$ python -q
>>> import numpy as np
>>> from numpy import linalg as LA
>>> np.set_printoptions(precision=1, suppress=True, linewidth=200)
>>> K = np.load("out4.npy")
>>> print(K)
[[0 0 1 1 0 1 1]
 [0 0 0 1 0 0 1]
 [1 0 0 1 0 1 0]
 [1 1 1 0 0 0 0]
 [0 0 0 0 0 0 0]
 [1 0 1 0 0 0 1]
 [1 1 0 0 0 1 0]]
>>> # splits into 2 blocks
>>> print(round(LA.eigvalsh(K).min(), 1))
-2.0
>>> print([round(float(LA.det(K[:i, :i])), 2) + 0 for i in range(1, 8)])
[0.0, 0.0, 0.0, 1.0, 0.0, 0.0, 0.0]
>>> rk = LA.matrix_rank(K)
>>> print(rk)
6
>>> N = LA.svd(K)[2][rk:].T
>>> print([int(LA.matrix_rank(K[:i])) for i in range(1, len(K) + 1)])
[1, 2, 3, 4, 4, 5, 6]
>>> print(np.round(N[:, 0] / N[np.abs(N[:, 0]).round(6).argmax(), 0], 1) + 0)
[0. 0. 0. 0. 1. 0. 0.]
>>> print(N.shape)
(7, 1)
>>> print(np.round(N @ N.T, 1) + 0)
[[0. 0. 0. 0. 0. 0. 0.]
 [0. 0. 0. 0. 0. 0. 0.]
 [0. 0. 0. 0. 0. 0. 0.]
 [0. 0. 0. 0. 0. 0. 0.]
 [0. 0. 0. 0. 1. 0. 0.]
 [0. 0. 0. 0. 0. 0. 0.]
 [0. 0. 0. 0. 0. 0. 0.]]
>>> print(np.round(K @ N, 1) + 0)
[[0.]
 [0.]
 [0.]
 [0.]
 [0.]
 [0.]
 [0.]]
>>> print([int(LA.matrix_rank(np.delete(K, i, axis=0))) for i in range(7)])
[5, 5, 5, 5, 6, 5, 5]
>>> print(np.allclose(K, K.T))
True
>>> print(round(np.abs(LA.eigvals(K)).max(), 1))
3.1
>>> print(np.argwhere(np.triu(K)))
[[0 2]
 [0 3]
 [0 5]
 [0 6]
 [1 3]
 [1 6]
 [2 3]
 [2 5]
 [5 6]]
>>> print(K @ K)
[[4 2 2 1 0 2 1]
 [2 2 1 0 0 1 0]
 [2 1 3 1 0 1 2]
 [1 0 1 3 0 2 2]
 [0 0 0 0 0 0 0]
 [2 1 1 2 0 3 1]
 [1 0 2 2 0 1 3]]
>>> L = np.diag(K.sum(axis=1)) - K
>>> print(round(LA.det(L[1:, 1:])))
0
